In [1]: import numpy as np

In [2]: np.set_printoptions(precision=2, suppress=True, linewidth=200)

In [3]: def rd(a):
   ...:     return np.round(a, 2) + 0
   ...: 

In [4]: rng = np.random.default_rng(471)

In [5]: lab = rng.integers(0, 2, 7)

In [6]: data = np.array([[3, 2, 0, 0, 1, 3, 2],
   ...:     [1, 0, 3, 1, 3, 3, 1],
   ...:     [3, 1, 3, 1, 1, 1, 0],
   ...:     [3, 2, 1, 1, 1, 0, 0],
   ...:     [3, 0, 1, 1, 2, 3, 1],
   ...:     [2, 1, 3, 3, 3, 2, 0],
   ...:     [0, 2, 1, 1, 1, 1, 2]]) * (lab[:, None] == lab)

In [7]: data
Out[7]: 
array([[3, 2, 0, 0, 0, 3, 2],
       [1, 0, 0, 1, 0, 3, 1],
       [0, 0, 3, 0, 1, 0, 0],
       [3, 2, 0, 1, 0, 0, 0],
       [0, 0, 1, 0, 2, 0, 0],
       [2, 1, 0, 3, 0, 2, 0],
       [0, 2, 0, 1, 0, 1, 2]])

In [8]: x0 = np.array([-2, -3, 0, 2, -3, 2, 1])

In [9]: (data * x0).sum(axis=1)
Out[9]: array([ -4,   7,  -3, -10,  -6,   3,   0])

In [10]: data @ np.eye(7)[3]
Out[10]: array([0., 1., 0., 1., 0., 3., 1.])

In [11]: np.einsum("ij,j->i", data, x0)
Out[11]: array([ -4,   7,  -3, -10,  -6,   3,   0])

In [12]: data @ (2 * x0)
Out[12]: array([ -8,  14,  -6, -20, -12,   6,   0])

In [13]: f = np.array([0, 1, 3, 4, 2, 5, 5])

In [14]: Y = data + np.outer(f, np.eye(7)[6])

In [15]: np.linalg.matrix_rank(np.linalg.inv(Y) - np.linalg.inv(data), tol=1e-8)
Out[15]: np.int64(1)

In [16]: np.linalg.matrix_rank(Y - data)
Out[16]: np.int64(1)

In [17]: q, V = np.linalg.qr(data[:, :5])[0], np.linalg.qr(data[:, 5:])[0]

In [18]: sig = np.linalg.svd(q.T @ V, compute_uv=False)

In [19]: rd(np.linalg.norm(q @ q.T - V @ V.T, 2))
Out[19]: np.float64(1.0)

In [20]: rd(np.degrees(np.arccos(sig.clip(0, 1))))
Out[20]: array([ 3.16, 44.78])

In [21]: rd(np.abs(np.linalg.svd(data)[2][-1]))
Out[21]: array([0.31, 0.56, 0.  , 0.22, 0.  , 0.37, 0.64])

In [22]: np.linalg.matrix_rank(data, rtol=0.1)
Out[22]: np.int64(6)

In [23]: [round(float(x), 2) for x in np.linalg.svd(data, compute_uv=False)[:3]]
Out[23]: [7.62, 3.62, 3.1]

In [24]: np.argsort(-np.linalg.norm(data, axis=0).round(6), kind="stable")[:3]
Out[24]: array([0, 5, 1])

In [25]: round(np.log10(np.linalg.cond(data)))
Out[25]: 2

In [26]: M = np.load("w.npy")

In [27]: M
Out[27]: 
array([[1.  , 0.2 , 0.04, 0.01, 0.  , 0.  , 0.  , 0.  , 0.  , 0.  ],
       [0.2 , 1.  , 0.2 , 0.04, 0.01, 0.  , 0.  , 0.  , 0.  , 0.  ],
       [0.04, 0.2 , 1.  , 0.2 , 0.04, 0.01, 0.  , 0.  , 0.  , 0.  ],
       [0.01, 0.04, 0.2 , 1.  , 0.2 , 0.04, 0.01, 0.  , 0.  , 0.  ],
       [0.  , 0.01, 0.04, 0.2 , 1.  , 0.2 , 0.04, 0.01, 0.  , 0.  ],
       [0.  , 0.  , 0.01, 0.04, 0.2 , 1.  , 0.2 , 0.04, 0.01, 0.  ],
       [0.  , 0.  , 0.  , 0.01, 0.04, 0.2 , 1.  , 0.2 , 0.04, 0.01],
       [0.  , 0.  , 0.  , 0.  , 0.01, 0.04, 0.2 , 1.  , 0.2 , 0.04],
       [0.  , 0.  , 0.  , 0.  , 0.  , 0.01, 0.04, 0.2 , 1.  , 0.2 ],
       [0.  , 0.  , 0.  , 0.  , 0.  , 0.  , 0.01, 0.04, 0.2 , 1.  ]])

In [28]: q, V = np.linalg.qr(M[:, :2])[0], np.linalg.qr(M[:, 2:])[0]

In [29]: sig = np.linalg.svd(q.T @ V, compute_uv=False)

In [30]: rd(sig)
Out[30]: array([0.39, 0.01])

In [31]: np.allclose(M, M.T)
Out[31]: True

In [32]: rd(np.sort(np.abs(np.linalg.eigvals(M))))
Out[32]: array([0.67, 0.7 , 0.75, 0.81, 0.89, 0.99, 1.11, 1.25, 1.38, 1.47])

In [33]: np.linalg.determinant(M)
---------------------------------------------------------------------------
AttributeError                            Traceback (most recent call last)
Cell In[33], line 1
----> 1 np.linalg.determinant(M)

AttributeError: module 'numpy.linalg' has no attribute 'determinant'

In [34]: rd(M @ M)
Out[34]: 
array([[1.04, 0.41, 0.12, 0.04, 0.01, 0.  , 0.  , 0.  , 0.  , 0.  ],
       [0.41, 1.08, 0.42, 0.12, 0.04, 0.01, 0.  , 0.  , 0.  , 0.  ],
       [0.12, 0.42, 1.08, 0.42, 0.12, 0.04, 0.01, 0.  , 0.  , 0.  ],
       [0.04, 0.12, 0.42, 1.08, 0.42, 0.12, 0.04, 0.01, 0.  , 0.  ],
       [0.01, 0.04, 0.12, 0.42, 1.08, 0.42, 0.12, 0.04, 0.01, 0.  ],
       [0.  , 0.01, 0.04, 0.12, 0.42, 1.08, 0.42, 0.12, 0.04, 0.01],
       [0.  , 0.  , 0.01, 0.04, 0.12, 0.42, 1.08, 0.42, 0.12, 0.04],
       [0.  , 0.  , 0.  , 0.01, 0.04, 0.12, 0.42, 1.08, 0.42, 0.12],
       [0.  , 0.  , 0.  , 0.  , 0.01, 0.04, 0.12, 0.42, 1.08, 0.41],
       [0.  , 0.  , 0.  , 0.  , 0.  , 0.01, 0.04, 0.12, 0.41, 1.04]])

In [35]: (M + M.T) / 2
Out[35]: 
array([[1.  , 0.2 , 0.04, 0.01, 0.  , 0.  , 0.  , 0.  , 0.  , 0.  ],
       [0.2 , 1.  , 0.2 , 0.04, 0.01, 0.  , 0.  , 0.  , 0.  , 0.  ],
       [0.04, 0.2 , 1.  , 0.2 , 0.04, 0.01, 0.  , 0.  , 0.  , 0.  ],
       [0.01, 0.04, 0.2 , 1.  , 0.2 , 0.04, 0.01, 0.  , 0.  , 0.  ],
       [0.  , 0.01, 0.04, 0.2 , 1.  , 0.2 , 0.04, 0.01, 0.  , 0.  ],
       [0.  , 0.  , 0.01, 0.04, 0.2 , 1.  , 0.2 , 0.04, 0.01, 0.  ],
       [0.  , 0.  , 0.  , 0.01, 0.04, 0.2 , 1.  , 0.2 , 0.04, 0.01],
       [0.  , 0.  , 0.  , 0.  , 0.01, 0.04, 0.2 , 1.  , 0.2 , 0.04],
       [0.  , 0.  , 0.  , 0.  , 0.  , 0.01, 0.04, 0.2 , 1.  , 0.2 ],
       [0.  , 0.  , 0.  , 0.  , 0.  , 0.  , 0.01, 0.04, 0.2 , 1.  ]])

In [36]: np.diff(M, axis=0)
Out[36]: 
array([[-0.8 ,  0.8 ,  0.16,  0.03,  0.01,  0.  ,  0.  ,  0.  ,  0.  ,  0.  ],
       [-0.16, -0.8 ,  0.8 ,  0.16,  0.03,  0.01,  0.  ,  0.  ,  0.  ,  0.  ],
       [-0.03, -0.16, -0.8 ,  0.8 ,  0.16,  0.03,  0.01,  0.  ,  0.  ,  0.  ],
       [-0.01, -0.03, -0.16, -0.8 ,  0.8 ,  0.16,  0.03,  0.01,  0.  ,  0.  ],
       [ 0.  , -0.01, -0.03, -0.16, -0.8 ,  0.8 ,  0.16,  0.03,  0.01,  0.  ],
       [ 0.  ,  0.  , -0.01, -0.03, -0.16, -0.8 ,  0.8 ,  0.16,  0.03,  0.01],
       [ 0.  ,  0.  ,  0.  , -0.01, -0.03, -0.16, -0.8 ,  0.8 ,  0.16,  0.03],
       [ 0.  ,  0.  ,  0.  ,  0.  , -0.01, -0.03, -0.16, -0.8 ,  0.8 ,  0.16],
       [ 0.  ,  0.  ,  0.  ,  0.  ,  0.  , -0.01, -0.03, -0.16, -0.8 ,  0.8 ]])

In [37]: rd(np.linalg.norm(M))
Out[37]: np.float64(3.28)

In [38]: rd(np.linalg.svd(M, compute_uv=False))
Out[38]: array([1.47, 1.38, 1.25, 1.11, 0.99, 0.89, 0.81, 0.75, 0.7 , 0.67])

In [39]: np.abs(M).max()
Out[39]: np.float64(1.0)

In [40]: rd(M.mean(axis=0))
Out[40]: array([0.12, 0.14, 0.15, 0.15, 0.15, 0.15, 0.15, 0.15, 0.14, 0.12])

In [41]: M.shape
Out[41]: (10, 10)

In [42]: Y = np.linalg.inv(M)

In [43]: rd(np.linalg.inv(Y))
Out[43]: 
array([[1.  , 0.2 , 0.04, 0.01, 0.  , 0.  , 0.  , 0.  , 0.  , 0.  ],
       [0.2 , 1.  , 0.2 , 0.04, 0.01, 0.  , 0.  , 0.  , 0.  , 0.  ],
       [0.04, 0.2 , 1.  , 0.2 , 0.04, 0.01, 0.  , 0.  , 0.  , 0.  ],
       [0.01, 0.04, 0.2 , 1.  , 0.2 , 0.04, 0.01, 0.  , 0.  , 0.  ],
       [0.  , 0.01, 0.04, 0.2 , 1.  , 0.2 , 0.04, 0.01, 0.  , 0.  ],
       [0.  , 0.  , 0.01, 0.04, 0.2 , 1.  , 0.2 , 0.04, 0.01, 0.  ],
       [0.  , 0.  , 0.  , 0.01, 0.04, 0.2 , 1.  , 0.2 , 0.04, 0.01],
       [0.  , 0.  , 0.  , 0.  , 0.01, 0.04, 0.2 , 1.  , 0.2 , 0.04],
       [0.  , 0.  , 0.  , 0.  , 0.  , 0.01, 0.04, 0.2 , 1.  , 0.2 ],
       [0.  , 0.  , 0.  , 0.  , 0.  , 0.  , 0.01, 0.04, 0.2 , 1.  ]])

In [44]: np.allclose(Y, M.T)
Out[44]: False

In [45]: (np.abs(Y) > 1e-9).astype(int)
Out[45]: 
array([[1, 1, 1, 1, 1, 1, 1, 1, 1, 1],
       [1, 1, 1, 1, 1, 1, 1, 1, 1, 1],
       [1, 1, 1, 1, 1, 1, 1, 1, 1, 1],
       [1, 1, 1, 1, 1, 1, 1, 1, 1, 1],
       [1, 1, 1, 1, 1, 1, 1, 1, 1, 1],
       [1, 1, 1, 1, 1, 1, 1, 1, 1, 1],
       [1, 1, 1, 1, 1, 1, 1, 1, 1, 1],
       [1, 1, 1, 1, 1, 1, 1, 1, 1, 1],
       [1, 1, 1, 1, 1, 1, 1, 1, 1, 1],
       [1, 1, 1, 1, 1, 1, 1, 1, 1, 1]])

In [46]: rd(np.linalg.cond(M))
Out[46]: np.float64(2.19)

In [47]: rd(np.linalg.det(M) * Y)
Out[47]: 
array([[ 0.72, -0.14,  0.  ,  0.  ,  0.  ,  0.  ,  0.  ,  0.  ,  0.  ,  0.  ],
       [-0.14,  0.75, -0.14,  0.  ,  0.  ,  0.  ,  0.  ,  0.  ,  0.  ,  0.  ],
       [ 0.  , -0.14,  0.75, -0.14,  0.  ,  0.  ,  0.  ,  0.  ,  0.  ,  0.  ],
       [ 0.  ,  0.  , -0.14,  0.75, -0.14,  0.  ,  0.  ,  0.  ,  0.  ,  0.  ],
       [ 0.  ,  0.  ,  0.  , -0.14,  0.75, -0.14,  0.  ,  0.  ,  0.  ,  0.  ],
       [ 0.  ,  0.  ,  0.  ,  0.  , -0.14,  0.75, -0.14,  0.  ,  0.  ,  0.  ],
       [ 0.  ,  0.  ,  0.  ,  0.  ,  0.  , -0.14,  0.75, -0.14,  0.  ,  0.  ],
       [ 0.  ,  0.  ,  0.  ,  0.  ,  0.  ,  0.  , -0.14,  0.75, -0.14,  0.  ],
       [ 0.  ,  0.  ,  0.  ,  0.  ,  0.  ,  0.  ,  0.  , -0.14,  0.75, -0.14],
       [ 0.  ,  0.  ,  0.  ,  0.  ,  0.  ,  0.  ,  0.  ,  0.  , -0.14,  0.72]])

In [48]: w, V = np.linalg.eigh(M)

In [49]: rd(np.linalg.svd(M, compute_uv=False))
Out[49]: array([1.47, 1.38, 1.25, 1.11, 0.99, 0.89, 0.81, 0.75, 0.7 , 0.67])

In [50]: np.unique(w.round(6) + 0, return_counts=True)[1]
Out[50]: array([1, 1, 1, 1, 1, 1, 1, 1, 1, 1])

In [51]: w.sum(), np.trace(M)
Out[51]: (np.float64(10.0), np.float64(10.0))

In [52]: rd(np.linalg.eigvalsh(M @ M))
Out[52]: array([0.45, 0.49, 0.56, 0.65, 0.78, 0.98, 1.24, 1.56, 1.89, 2.15])

In [53]: (w > 1e-8).sum(), (w < -1e-8).sum()
Out[53]: (np.int64(10), np.int64(0))

In [54]: J = np.loadtxt("data.csv", delimiter=",")

In [55]: J
Out[55]: 
array([[-1.,  3.,  3.,  1.,  0.,  0.,  0.,  0.,  0.],
       [-1., -1.,  1., -3.,  0.,  0.,  0.,  0.,  0.],
       [ 3., -1., -1.,  0.,  0.,  0.,  0.,  0.,  0.],
       [ 1.,  2.,  0.,  2.,  0.,  0.,  0.,  0.,  0.],
       [ 0.,  0.,  0.,  0., -3., -1.,  0.,  0.,  2.],
       [ 0.,  0.,  0.,  0., -2.,  2., -1.,  3., -2.],
       [ 0.,  0.,  0.,  0.,  3.,  3., -2.,  1., -2.],
       [ 0.,  0.,  0.,  0.,  3., -1., -1.,  3., -3.],
       [ 0.,  0.,  0.,  0., -2.,  3., -2.,  2., -3.]])

In [56]: Y = np.linalg.inv(J)

In [57]: rd(np.linalg.det(J) * np.linalg.det(Y))
Out[57]: np.float64(1.0)

In [58]: rd(np.linalg.inv(Y))
Out[58]: 
array([[-1.,  3.,  3.,  1.,  0.,  0.,  0.,  0.,  0.],
       [-1., -1.,  1., -3.,  0.,  0.,  0.,  0.,  0.],
       [ 3., -1., -1.,  0.,  0.,  0.,  0.,  0.,  0.],
       [ 1.,  2.,  0.,  2.,  0.,  0.,  0.,  0.,  0.],
       [ 0.,  0.,  0.,  0., -3., -1.,  0.,  0.,  2.],
       [ 0.,  0.,  0.,  0., -2.,  2., -1.,  3., -2.],
       [ 0.,  0.,  0.,  0.,  3.,  3., -2.,  1., -2.],
       [ 0.,  0.,  0.,  0.,  3., -1., -1.,  3., -3.],
       [ 0.,  0.,  0.,  0., -2.,  3., -2.,  2., -3.]])
